>>> import numpy as np
>>> np.set_printoptions(precision=1, suppress=True, linewidth=160)
>>> J = np.loadtxt("run2.csv", delimiter=",")
>>> print(J)
[[ 3.  2. -2.]
 [-2.  3.  2.]
 [ 2. -2.  3.]]
>>> x = np.array([-3, -2, -1])
>>> target = J @ x
>>> print(target)
[-11.  -2.  -5.]
>>> print(np.linalg.solve(J, -3 * target))
[9. 6. 3.]
>>> print(np.linalg.solve(J, target + J[:, 0]))
[-2. -2. -1.]
>>> print(np.round(np.linalg.solve(J.T, J[0]), 1) + 0)
[1. 0. 0.]
>>> other = np.linalg.inv(J)
>>> print(np.round(J @ other, 1) + 0)
[[1. 0. 0.]
 [0. 1. 0.]
 [0. 0. 1.]]
>>> print(round(np.linalg.cond(J), 1))
1.5
>>> print(np.linalg.det(J) * other)
[[13. -2. 10.]
 [10. 13. -2.]
 [-2. 10. 13.]]
>>> print(J @ (-1.0) ** np.arange(3))
[-1. -3.  7.]
>>> print((J @ J)[0])
[ 1. 16. -8.]
>>> P = np.triu(np.array([[0, 2, 0], [2, 0, 2], [2, 0, 1]]), 1) + np.eye(3)
>>> other = P @ J @ np.linalg.inv(P)
>>> print(np.trace(other), np.trace(J))
9.0 9.0
>>> print(other)
[[ -1.  10. -18.]
 [  2.  -5.  18.]
 [  2.  -6.  15.]]
>>> print(np.linalg.matrix_rank(other))
3
>>> print(np.poly(other))
[  1.  -9.  39. -63.]
>>> print(round(np.linalg.det(other), 1))
63.0
>>> print(other @ other)
[[-15.  48. -72.]
 [ 24. -63. 144.]
 [ 16. -40.  81.]]
>>> print(np.linalg.matrix_power(other, 2))
[[-15.  48. -72.]
 [ 24. -63. 144.]
 [ 16. -40.  81.]]
>>> print(np.allclose(other, other.T))
False
>>> print(np.trace(other))
9.0
>>> F = np.loadtxt("x.csv", delimiter=",")
>>> print(F)
[[0. 1. 0.]
 [1. 0. 0.]
 [0. 0. 0.]]
>>> # splits into 2 blocks
>>> rank = np.linalg.matrix_rank(F)
>>> print(rank)
2
>>> ns = np.linalg.svd(F)[2][rank:].T
>>> print(np.allclose(F @ ns, 0))
True
>>> print(ns @ ns.T)
[[0. 0. 0.]
 [0. 0. 0.]
 [0. 0. 1.]]
>>> print(ns.shape)
(3, 1)
>>> print([int(np.linalg.matrix_rank(np.delete(F, i, axis=0))) for i in range(3)])
[1, 1, 2]
>>> print(ns[:, 0] / ns[np.abs(ns[:, 0]).round(6).argmax(), 0])
[0. 0. 1.]
>>> mat = np.vander(np.arange(3) - 2, 3, increasing=True)
>>> print(mat)
[[ 1 -2  4]
 [ 1 -1  1]
 [ 1  0  0]]
>>> Q, evecs = np.linalg.qr(mat[:, :1])[0], np.linalg.qr(mat[:, 1:])[0]
>>> s = np.linalg.svd(Q.T @ evecs, compute_uv=False)
>>> print(round(np.linalg.norm(Q @ Q.T - evecs @ evecs.T, 2), 1))
1.0
>>> print((s > 0.9).sum())
0
>>> x = np.array([-5, -1, 3])
>>> target = mat @ x
>>> b, lr = np.zeros(3), 1 / np.linalg.norm(mat, 2) ** 2
>>> for i in range(15):
...     b -= lr * mat.T @ (mat @ b - target)
...     if i % 5 == 0: print(i, round(np.linalg.norm(mat @ b - target), 1))
... 
0 6.3
5 4.6
10 3.4
>>> print(np.round(np.linalg.cond(mat), 1))
13.9
>>> data = np.load("sample1.npy")
>>> print(data)
[[102.6  -2.2  20.3]
 [ 99.5   0.6  18.5]
 [100.2   0.8  19.5]
 [100.2  -0.7  21.2]
 [ 99.2  -0.9  20.5]
 [ 98.9  -1.2  20. ]
 [ 99.8   1.   20.6]
 [101.7   1.3  20.1]
 [ 99.2  -0.6  20.2]
 [ 99.6  -1.1  19.8]
 [101.9  -1.3  19.9]
 [100.3  -0.4  21.7]
 [100.2  -0.2  21.6]
 [102.    0.2  21.9]
 [ 98.4  -1.   21.2]
 [ 98.7   1.   19.6]
 [ 99.9   0.6  19.4]]
>>> # column 0 is much longer than the rest
>>> C2 = np.cov(data, rowvar=False)
>>> print(C2.shape)
(3, 3)
>>> print(np.corrcoef(data.T))
[[ 1.  -0.1  0.2]
 [-0.1  1.  -0.2]
 [ 0.2 -0.2  1. ]]
>>> print(C2)
[[ 1.5 -0.2  0.2]
 [-0.2  1.  -0.2]
 [ 0.2 -0.2  0.9]]
>>> print(np.argwhere(np.triu(np.abs(np.corrcoef(data.T)) > 0.8, 1)))
[]
>>> print(np.argsort(-data.std(axis=0).round(6), kind="stable"))
[0 1 2]
>>> print(np.median(data, axis=0))
[99.9 -0.4 20.2]
>>> u = np.array([0, 3, 0])
>>> other = C2 + np.outer(u, np.eye(3)[1])
>>> print(np.linalg.matrix_rank(other - C2))
1
>>> print(other)
[[ 1.5 -0.2  0.2]
 [-0.2  4.  -0.2]
 [ 0.2 -0.2  0.9]]
>>> print(np.linalg.matrix_rank(np.linalg.inv(other) - np.linalg.inv(C2), tol=1e-8))
1
>>> print(round(float(other[0] @ other[2]), 1))
0.6
>>> print(round(np.linalg.norm(other, 1), 1), np.round(np.linalg.norm(other, np.inf), 1))
4.4 4.4
>>> print(np.linalg.norm(other, axis=1))
[1.5 4.  0.9]
>>> print(round(np.linalg.norm(other) ** 2 / np.linalg.norm(other, 2) ** 2, 1))
1.2
>>> print(np.linalg.norm(other, axis=1).argmax())
1
>>> lab = data[:, 0] > np.median(data[:, 0])
>>> u = data[lab].mean(axis=0) - data[~lab].mean(axis=0)
>>> print(((data - data.mean(axis=0)) @ u > 0).astype(int))
[1 0 0 1 0 0 0 1 0 0 1 1 1 1 0 0 0]
>>> X = np.load("m.npy")
>>> print(X)
[[ -9.    3.9   0.6]
 [-12.5   8.    0.8]
 [ -3.4  15.1   0.2]
 [  4.7   3.3   0.1]
 [-10.   -2.5  -1.6]
 [ -6.3   3.2  -4.9]
 [ -2.4  -0.2   1.6]
 [ -7.3   8.   11.1]
 [  0.9  -1.9  -2.2]
 [  3.7  -4.7   2.7]
 [ -0.4  -0.7  -5.7]
 [ -9.8   4.2   2.2]
 [  1.8  -4.2  -4. ]
 [ -2.    5.7   5.9]
 [-13.1   8.5  -2.9]
 [ -1.2   5.9   7.4]
 [  8.2   4.3  -4.2]
 [ -0.5   1.7  -1.3]
 [ -6.7  -4.4  -0.2]
 [  3.1   0.7   8. ]
 [ -2.9   5.6  -4.1]
 [-15.4   6.7   1.6]]
>>> C2 = np.cov(X, rowvar=False)
>>> print(np.median(X, axis=0))
[-2.6  3.6  0.2]
>>> print(C2.shape)
(3, 3)
>>> print(round(np.corrcoef(X[:, 0], X[:, 2])[0, 1], 1))
-0.1
>>> print(C2)
[[ 39.7 -11.1  -1.6]
 [-11.1  24.7   4.9]
 [ -1.6   4.9  19.7]]
>>> print(np.argsort(-X.std(axis=0).round(6), kind="stable"))
[0 1 2]
